% ipython --no-banner

In [1]: import numpy as np

In [2]: np.set_printoptions(precision=2, suppress=True, linewidth=140, floatmode="fixed")

In [3]: rnd = lambda a: np.round(a, 2) + 0

In [4]: arr = np.array([[3.45, 0.03, 1.82, -0.59, 1.53, 0.23, -4.3],
   ...:     [-2.22, 0.46, -1.42, 0.14, -1.98, -0.36, -0.92],
   ...:     [1.7, -0.18, 1.58, -0.1, 0.58, 0.24, -2.32],
   ...:     [-0.2, 0.26, -1.26, -0.26, 0.38, -0.2, 1.21],
   ...:     [3.69, -0.99, 4.66, 0.23, 1.59, 0.85, -3.11]])

In [5]: print(np.abs(np.diag(np.linalg.qr(arr)[1])) > 1e-9)
[ True  True  True False False]

In [6]: np.linalg.lstsq(arr[:-1].T, arr[-1])[2]
Out[6]: np.int32(3)

In [7]: basis = np.array([[-2, 1, 2, 0, -1, -3], [3, 1, 0, 0, 1, 3], [3, -1, 0, -1, 3, -3]])

In [8]: rng = np.random.default_rng(88)

In [9]: X = rng.normal(size=(27, 3)) @ basis + np.array([0, 0, 2, 4, 3, 4])

In [10]: rnd(X)
Out[10]: 
array([[-3.33, -0.21,  0.54,  5.06,  0.02,  7.75],
       [ 0.70, -0.88,  2.88,  3.08,  4.94, -1.28],
       [ 1.07, -1.05,  3.91,  2.50,  6.04, -4.89],
       [-5.24, -1.62, -0.13,  4.95, -0.29,  5.54],
       [ 8.87, -1.88,  0.88,  2.05, 10.05,  1.73],
       [ 4.54, -0.59,  0.91,  3.40,  5.89,  5.51],
       [ 2.52,  0.22,  3.48,  3.07,  5.45,  0.23],
       [-1.06,  0.14,  1.79,  4.34,  2.01,  5.07],
       [-7.32,  0.39,  4.32,  4.45, -0.73, -1.79],
       [ 0.32, -2.19, -0.72,  3.99,  3.59,  5.59],
       [-0.10, -1.43,  3.74,  2.58,  5.52, -5.51],
       [ 9.52, -1.72,  0.68,  2.11, 10.18,  2.82],
       [ 4.56,  1.31,  1.56,  4.08,  4.44,  9.26],
       [ 1.01, -0.97,  0.99,  3.76,  3.98,  4.10],
       [ 6.64,  0.63,  0.90,  3.67,  6.06,  9.20],
       [-7.25,  1.71,  4.78,  4.90, -1.69,  0.78],
       [-4.57,  0.01,  2.49,  4.56,  0.27,  2.56],
       [-4.60,  2.98,  4.57,  5.19, -1.34,  5.24],
       [-1.10, -0.03,  5.13,  2.86,  4.38, -5.48],
       [-3.82,  0.64,  1.53,  5.15, -0.50,  7.31],
       [ 1.60, -0.17,  2.20,  3.57,  4.37,  2.89],
       [-9.08, -0.20,  3.68,  4.71, -1.73, -1.66],
       [ 7.86,  0.74,  1.62,  3.22,  7.25,  7.36],
       [-0.12,  1.39,  1.41,  4.96,  1.14,  9.94],
       [ 1.42,  1.55,  3.10,  4.08,  3.13,  5.36],
       [-1.89,  0.53,  2.40,  4.41,  1.48,  4.39],
       [-3.92,  0.87,  2.46,  4.90, -0.18,  5.23]])

In [11]: labels = X[:, 2] > np.median(X[:, 2])

In [12]: r0 = X[labels].mean(axis=0) - X[~labels].mean(axis=0)

In [13]: ((X - X.mean(axis=0)) @ r0 > 0).astype(int)
Out[13]: array([0, 1, 1, 1, 0, 0, 1, 0, 1, 0, 1, 0, 0, 0, 0, 1, 1, 1, 1, 1, 0, 1, 0, 0, 0, 1, 1])

In [14]: rnd((((X - X.mean(axis=0)) @ r0 > 0) == labels).mean())
Out[14]: np.float64(0.89)

In [15]: print(rnd(r0))
[-4.86  0.68  2.60  0.07 -2.19 -5.76]
